$ python3 -q
>>> import numpy as np
>>> np.set_printoptions(precision=2, suppress=True, linewidth=140)
>>> m1 = np.array([[1.0, 0.0, 0.0], [0.0, 0.5, 0.5], [0.0, 0.0, 1.0]])
>>> rng = np.random.default_rng(135120)
>>> lab = rng.permutation(3)
>>> lab
array([1, 2, 0])
>>> B = m1[lab][:, lab]
>>> np.sort(np.abs(np.linalg.eigvals(B)))
array([0.5, 1. , 1. ])
>>> round(np.linalg.det(B), 2), round(float(np.linalg.det(m1[lab])), 2)
(np.float64(0.5), 0.5)
>>> B
array([[0.5, 0.5, 0. ],
       [0. , 1. , 0. ],
       [0. , 0. , 1. ]])
>>> np.diag(B)
array([0.5, 1. , 1. ])
>>> (m1 + m1.T) / 2
array([[1.  , 0.  , 0.  ],
       [0.  , 0.5 , 0.25],
       [0.  , 0.25, 1.  ]])
>>> np.round(np.abs(np.linalg.eigvals(m1)).max(), 2)
np.float64(1.0)
>>> np.sort(np.abs(np.linalg.eigvals(m1)))
array([0.5, 1. , 1. ])
>>> np.allclose(m1 @ m1.T, m1.T @ m1)
False
>>> np.linalg.matrix_power(m1, 3)
array([[1.  , 0.  , 0.  ],
       [0.  , 0.12, 0.88],
       [0.  , 0.  , 1.  ]])
>>> (m1 - m1.T) / 2
array([[ 0.  ,  0.  ,  0.  ],
       [ 0.  ,  0.  ,  0.25],
       [ 0.  , -0.25,  0.  ]])
>>> data = np.loadtxt("sample12.csv", delimiter=",")
>>> data
array([[ 0.79, -0.27,  0.3 ,  0.03],
       [-0.27,  0.17, -0.01, -0.26],
       [ 0.3 , -0.01,  0.24, -0.3 ],
       [ 0.03, -0.26, -0.3 ,  0.8 ]])
>>> data.reshape(-1, 2)
array([[ 0.79, -0.27],
       [ 0.3 ,  0.03],
       [-0.27,  0.17],
       [-0.01, -0.26],
       [ 0.3 , -0.01],
       [ 0.24, -0.3 ],
       [ 0.03, -0.26],
       [-0.3 ,  0.8 ]])
>>> blk = data.reshape(4, 2, -1)
>>> blk[:, 0]
array([[ 0.79, -0.27],
       [-0.27,  0.17],
       [ 0.3 , -0.01],
       [ 0.03, -0.26]])
>>> np.einsum("ihd,ihd->ih", blk, blk)
array([[0.7 , 0.09],
       [0.1 , 0.07],
       [0.09, 0.15],
       [0.07, 0.73]])
>>> blk.transpose(1, 0, 2)
array([[[ 0.79, -0.27],
        [-0.27,  0.17],
        [ 0.3 , -0.01],
        [ 0.03, -0.26]],

       [[ 0.3 ,  0.03],
        [-0.01, -0.26],
        [ 0.24, -0.3 ],
        [-0.3 ,  0.8 ]]])
>>> np.swapaxes(blk, 1, 2)[3]
array([[ 0.03, -0.3 ],
       [-0.26,  0.8 ]])
>>> np.einsum("ihd,jhd->hij", blk, blk).shape
(2, 4, 4)
